>>> import numpy as np
>>> import numpy.linalg as la
>>> np.set_printoptions(precision=3, suppress=True, linewidth=140, sign=" ")
>>> rnd = lambda a: np.round(a, 3) + 0
>>> mat = np.loadtxt("case12.csv", delimiter=",")
>>> rnd(mat)
array([[-0.485, -0.076,  0.871],
       [-0.728, -0.517, -0.451],
       [ 0.485, -0.852,  0.195]])
>>> x0 = np.array([0, 1, 2])
>>> y = mat @ x0
>>> rnd(y)
array([ 1.666, -1.418, -0.462])
>>> rnd(la.solve(mat, mat[:, 0]))
array([ 1.,  0.,  0.])
>>> rnd(la.solve(mat, y))
array([ 0.,  1.,  2.])
>>> rnd(la.solve(mat.T, mat[2]))
array([ 0.,  0.,  1.])
>>> A2 = la.inv(mat)
>>> (np.abs(A2) > 1e-9).astype(int)
array([[ 1,  1,  1],
       [ 1,  1,  1],
       [ 1,  1,  1]])
>>> rnd(la.slogdet(mat)[0])
np.float64(1.0)
>>> rnd(A2)
array([[-0.485, -0.728,  0.485],
       [-0.076, -0.517, -0.852],
       [ 0.871, -0.451,  0.195]])
>>> rnd(la.cond(mat))
np.float64(1.0)
>>> rnd(la.inv(A2))
array([[-0.485, -0.076,  0.871],
       [-0.728, -0.517, -0.451],
       [ 0.485, -0.852,  0.195]])
>>> print(np.allclose(A2, mat.T))
True
>>> rnd(la.det(mat) * la.det(A2))
np.float64(1.0)
>>> print(rnd(la.det(mat) * A2))
[[-0.485 -0.728  0.485]
 [-0.076 -0.517 -0.852]
 [ 0.871 -0.451  0.195]]
>>> J = np.loadtxt("block13.csv", delimiter=",")
>>> J
array([[ 1.,  0.,  0.,  0.,  0.,  0.],
       [-2.,  1.,  0.,  0.,  0.,  0.],
       [-1.,  2.,  1.,  0.,  0.,  0.],
       [ 2.,  1.,  3.,  1.,  0.,  0.],
       [-2.,  0., -1., -1.,  1.,  0.],
       [ 0., -1., -1., -3., -1.,  1.]])
>>> x0 = np.array([-3, 2, -1])
>>> y = mat @ x0
>>> b, lr = np.zeros(3), 1 / la.norm(mat, 2) ** 2
>>> for i in range(15):
...     b -= lr * mat.T @ (mat @ b - y)
...     if i % 5 == 0: print(i, round(la.norm(mat @ b - y), 3))
... 
0 0.0
5 0.0
10 0.0
>>> b
array([-3.,  2., -1.])
